% ipython --no-banner

In [1]: import numpy as np

In [2]: np.set_printoptions(suppress=True, linewidth=200)

In [3]: Y = np.array([[2, -1], [2, 2], [0, 2], [-1, 3], [0, -1], [-3, -2], [-2, 3], [3, 0]])

In [4]: W2 = np.array([[3, -5, 0, 6], [4, 5, 8, -3]])

In [5]: rng = np.random.default_rng(8808)

In [6]: arr = Y @ W2 + 0.05 * rng.normal(size=(8, 4))

In [7]: arr.round(3)
Out[7]: 
array([[  1.953, -14.977,  -8.066,  14.983],
       [ 14.048,   0.021,  16.098,   6.074],
       [  8.029,   9.956,  16.037,  -6.044],
       [  8.937,  20.086,  24.023, -15.033],
       [ -3.998,  -4.983,  -7.957,   2.94 ],
       [-17.021,   5.021, -16.047, -12.005],
       [  5.942,  24.977,  24.032, -20.993],
       [  8.986, -15.002,   0.019,  17.994]])

In [8]: r0 = np.array([-8, -9])

In [9]: np.round(np.cross(arr[6, :3], arr[7, :3]), 3)
Out[9]: array([ 361.005,  215.828, -313.587])

In [10]: np.round(np.correlate(arr[6], arr[7], "full"), 3)
Out[10]: array([ 106.926,  449.544,  343.75 , -698.597, -136.491,  530.886, -188.641])

In [11]: np.linalg.matrix_rank(arr, rtol=0.1)
Out[11]: np.int64(2)

In [12]: X = np.load("m.npy")

In [13]: X
Out[13]: 
array([[-2.,  3.,  0.,  0.,  0.,  0.,  0.,  0.,  0.],
       [ 3., -3.,  3.,  0.,  0.,  0.,  0.,  0.,  0.],
       [ 0.,  3.,  1.,  3.,  0.,  0.,  0.,  0.,  0.],
       [ 0.,  0.,  3., -3.,  3.,  0.,  0.,  0.,  0.],
       [ 0.,  0.,  0.,  3., -2.,  3.,  0.,  0.,  0.],
       [ 0.,  0.,  0.,  0.,  3.,  1.,  3.,  0.,  0.],
       [ 0.,  0.,  0.,  0.,  0.,  3.,  1.,  3.,  0.],
       [ 0.,  0.,  0.,  0.,  0.,  0.,  3.,  3.,  3.],
       [ 0.,  0.,  0.,  0.,  0.,  0.,  0.,  3., -1.]])

In [14]: r0 = np.array([3, 5])

In [15]: np.cross(X[8, :3], X[1, :3])
Out[15]: array([ 0.,  0., -0.])

In [16]: np.array([np.convolve(row, r0, "same") for row in X])
Out[16]: 
array([[-6., -1., 15.,  0.,  0.,  0.,  0.,  0.,  0.],
       [ 9.,  6., -6., 15.,  0.,  0.,  0.,  0.,  0.],
       [ 0.,  9., 18., 14., 15.,  0.,  0.,  0.,  0.],
       [ 0.,  0.,  9.,  6., -6., 15.,  0.,  0.,  0.],
       [ 0.,  0.,  0.,  9.,  9., -1., 15.,  0.,  0.],
       [ 0.,  0.,  0.,  0.,  9., 18., 14., 15.,  0.],
       [ 0.,  0.,  0.,  0.,  0.,  9., 18., 14., 15.],
       [ 0.,  0.,  0.,  0.,  0.,  0.,  9., 24., 24.],
       [ 0.,  0.,  0.,  0.,  0.,  0.,  0.,  9., 12.]])

In [17]: np.convolve(X[8], r0)
Out[17]: array([ 0.,  0.,  0.,  0.,  0.,  0.,  0.,  9., 12., -5.])

In [18]: np.polyval(r0, X[8])
Out[18]: array([ 5.,  5.,  5.,  5.,  5.,  5.,  5., 14.,  2.])

In [19]: x = np.array([1, 1, 2, -2, 0, 2, 1, -1, -3])

In [20]: rhs = X @ x

In [21]: rhs
Out[21]: array([ 1.,  6., -1., 12.,  0.,  5.,  4., -9.,  0.])

In [22]: np.round(np.linalg.solve(X.T, X[7]), 3) + 0
Out[22]: array([0., 0., 0., 0., 0., 0., 0., 1., 0.])

In [23]: np.round(np.linalg.solve(X, 3 * rhs), 3)
Out[23]: array([ 3.,  3.,  6., -6.,  0.,  6.,  3., -3., -9.])

In [24]: Y = X / np.sqrt((X ** 2).mean(axis=1, keepdims=True))

In [25]: Y[7].round(3)
Out[25]: array([0.   , 0.   , 0.   , 0.   , 0.   , 0.   , 1.732, 1.732, 1.732])

In [26]: np.linalg.matrix_rank(Y) == np.linalg.matrix_rank(X)
Out[26]: np.True_

In [27]: evals, evecs = np.linalg.eigh(X)

In [28]: x = np.array([7, 7, -6, -2, -3, 6, -5, 8, 9])

In [29]: x @ X @ x
Out[29]: np.float64(-13.0)

In [30]: np.round(np.linalg.eigvalsh(X[1:, 1:]), 3)
Out[30]: array([-7.012, -4.627, -3.523, -2.091, -0.008,  3.336,  4.271,  6.654])

In [31]: J = np.load("a.npy")

In [32]: J
Out[32]: 
array([[ 0.886, -4.476, -1.8  ],
       [ 0.609, -2.99 , -1.202],
       [ 0.591, -3.061, -1.19 ],
       [ 0.906, -4.514, -1.827],
       [ 0.895, -4.467, -1.83 ],
       [ 0.002, -0.019, -0.003],
       [-0.926,  4.52 ,  1.818],
       [-0.012, -0.029,  0.018],
       [-0.337,  1.501,  0.62 ],
       [ 0.613, -3.018, -1.201],
       [-0.005,  0.011, -0.022],
       [ 0.617, -2.984, -1.173],
       [ 0.607, -3.013, -1.208],
       [-0.263,  1.52 ,  0.611],
       [ 0.314, -1.524, -0.598],
       [-0.298,  1.471,  0.614],
       [ 0.001, -0.028,  0.031],
       [ 0.583, -3.014, -1.206],
       [ 0.919, -4.482, -1.824],
       [ 0.052, -0.01 , -0.02 ],
       [-0.612,  2.985,  1.237],
       [ 0.869, -4.494, -1.812],
       [-0.326,  1.526,  0.593],
       [ 0.58 , -2.968, -1.221],
       [ 0.003, -0.004,  0.027],
       [-0.616,  2.984,  1.187],
       [-0.253,  1.525,  0.608],
       [ 0.621, -2.998, -1.177],
       [ 0.929, -4.511, -1.818],
       [-0.603,  2.977,  1.21 ],
       [-0.608,  2.994,  1.22 ],
       [-0.333,  1.472,  0.609],
       [-0.593,  3.058,  1.242],
       [-0.316,  1.505,  0.603],
       [ 0.307, -1.48 , -0.577],
       [ 0.936, -4.501, -1.806],
       [-0.299,  1.531,  0.575]])

In [33]: Xs = J - J.mean(axis=1)
---------------------------------------------------------------------------
ValueError                                Traceback (most recent call last)
Cell In[33], line 1
----> 1 Xs = J - J.mean(axis=1)

ValueError: operands could not be broadcast together with shapes (37,3) (37,) 

In [34]: Xs = J - J.mean(axis=0)

In [35]: U, sigma, Vh = np.linalg.svd(Xs, full_matrices=False)

In [36]: np.linalg.matrix_rank(Xs)
Out[36]: np.int64(3)

In [37]: (np.sign(U[:, 0]) == np.sign(U[0, 0])).astype(int)
Out[37]: array([1, 1, 1, 1, 1, 0, 0, 0, 0, 1, 0, 1, 1, 0, 1, 0, 0, 1, 1, 0, 0, 1, 0, 1, 0, 0, 0, 1, 1, 0, 0, 0, 0, 0, 1, 1, 0])

In [38]: sigma.round(3)
Out[38]: array([18.418,  0.13 ,  0.113])

In [39]: np.round(Xs.mean(axis=0), 3) + 0
Out[39]: array([0., 0., 0.])

In [40]: W2 = J[[2, 13]].astype(float)

In [41]: for _ in range(7):
    ...:     labels = np.linalg.norm(J[:, None] - W2, axis=-1).argmin(axis=1)
    ...:     W2 = np.array([J[labels == j].mean(axis=0) for j in range(2)])
    ...: 

In [42]: labels
Out[42]: array([0, 0, 0, 0, 0, 1, 1, 1, 1, 0, 1, 0, 0, 1, 0, 1, 1, 0, 0, 1, 1, 0, 1, 0, 1, 1, 1, 0, 0, 1, 1, 1, 1, 1, 0, 0, 1])

In [43]: W2.round(3)
Out[43]: 
array([[ 0.693, -3.441, -1.381],
       [-0.317,  1.574,  0.639]])

In [44]: np.bincount(labels)
Out[44]: array([17, 20])

In [45]: def softmax(z):
    ...:     e = np.exp(z - z.max(axis=-1, keepdims=True))
    ...:     return e / e.sum(axis=-1, keepdims=True)
    ...: 

In [46]: np.round(softmax(W2[1] + -3), 3)
Out[46]: array([0.098, 0.648, 0.254])

In [47]: np.round(softmax(W2).sum(axis=1), 3)
Out[47]: array([1., 1.])

In [48]: np.round(softmax(W2[1]), 3)
Out[48]: array([0.098, 0.648, 0.254])

In [49]: att = W2 @ W2.T / np.sqrt(3)

In [50]: np.round(softmax(att), 3) + 0
Out[50]: 
array([[1.   , 0.   ],
       [0.004, 0.996]])

In [51]: softmax(att).round(6).argmax(axis=1)
Out[51]: array([0, 1])

In [52]: np.round(softmax(att)[1] @ W2, 3)
Out[52]: array([-0.313,  1.554,  0.631])

In [53]: x = np.array([2, 3, 0])

In [54]: rhs = J @ x

In [55]: np.round(np.linalg.lstsq(J, rhs)[0], 3) + 0
Out[55]: array([2., 3., 0.])

In [56]: try:
    ...:     np.linalg.solve(J, rhs)
    ...: except np.linalg.LinAlgError as e:
    ...:     print(repr(e))
    ...: 
LinAlgError('Last 2 dimensions of the array must be square')

In [57]: rhs = rhs + 0.1 * rng.normal(size=37)

In [58]: rhs.round(3)
Out[58]: 
array([-11.542,  -7.683,  -7.999, -11.736, -11.529,   0.038,  11.652,  -0.116,   3.939,  -7.754,  -0.005,  -7.52 ,  -7.856,   3.934,  -3.99 ,   3.885,   0.001,  -7.915, -11.811,   0.109,   7.871,
       -11.839,   3.893,  -7.865,  -0.04 ,   7.777,   4.221,  -7.771, -11.515,   7.656,   7.752,   3.628,   8.021,   3.848,  -3.859, -11.366,   4.085])

In [59]: coef, *_ = np.linalg.lstsq(J, rhs)

In [60]: [round(float(np.linalg.norm(np.linalg.solve(J.T @ J + lam * np.eye(3), J.T @ rhs))), 2) for lam in (0, 1, 10, 100)]
Out[60]: [4.58, 2.36, 2.3, 1.85]

In [61]: coef.round(3)
Out[61]: array([3.421, 2.826, 1.133])

In [62]: M = np.loadtxt("w.csv", delimiter=",")

In [63]: M
Out[63]: 
array([[1.3, 4. , 7. , 1. , 6. , 5. ],
       [9. , 1.3, 0. , 1. , 5. , 0. ],
       [5. , 3. , 9.3, 0. , 2. , 6. ],
       [1. , 5. , 6. , 0.3, 5. , 7. ],
       [8. , 3. , 2. , 1. , 6.3, 4. ],
       [1. , 4. , 7. , 1. , 6. , 5.3]])

In [64]: U, sigma, Vh = np.linalg.svd(M)

In [65]: sigma.round(3)
Out[65]: array([25.228, 11.331,  5.259,  2.446,  0.518,  0.005])

In [66]: Y = U[:, :5] @ np.diag(sigma[:5]) @ Vh[:5]

In [67]: Y.round(3) + 0
Out[67]: 
array([[1.3  , 3.999, 7.   , 0.997, 6.001, 5.   ],
       [9.   , 1.3  , 0.   , 1.001, 5.   , 0.   ],
       [5.   , 3.   , 9.3  , 0.   , 2.   , 6.   ],
       [1.   , 5.   , 6.   , 0.3  , 5.   , 7.   ],
       [8.   , 3.   , 2.   , 0.999, 6.3  , 4.   ],
       [1.   , 4.001, 7.   , 1.003, 5.999, 5.3  ]])

In [68]: np.round(np.linalg.norm(M - Y, 2), 3), round(float(sigma[5]), 3)
Out[68]: (np.float64(0.005), 0.005)

In [69]: np.linalg.matrix_rank(Y)
Out[69]: np.int64(5)
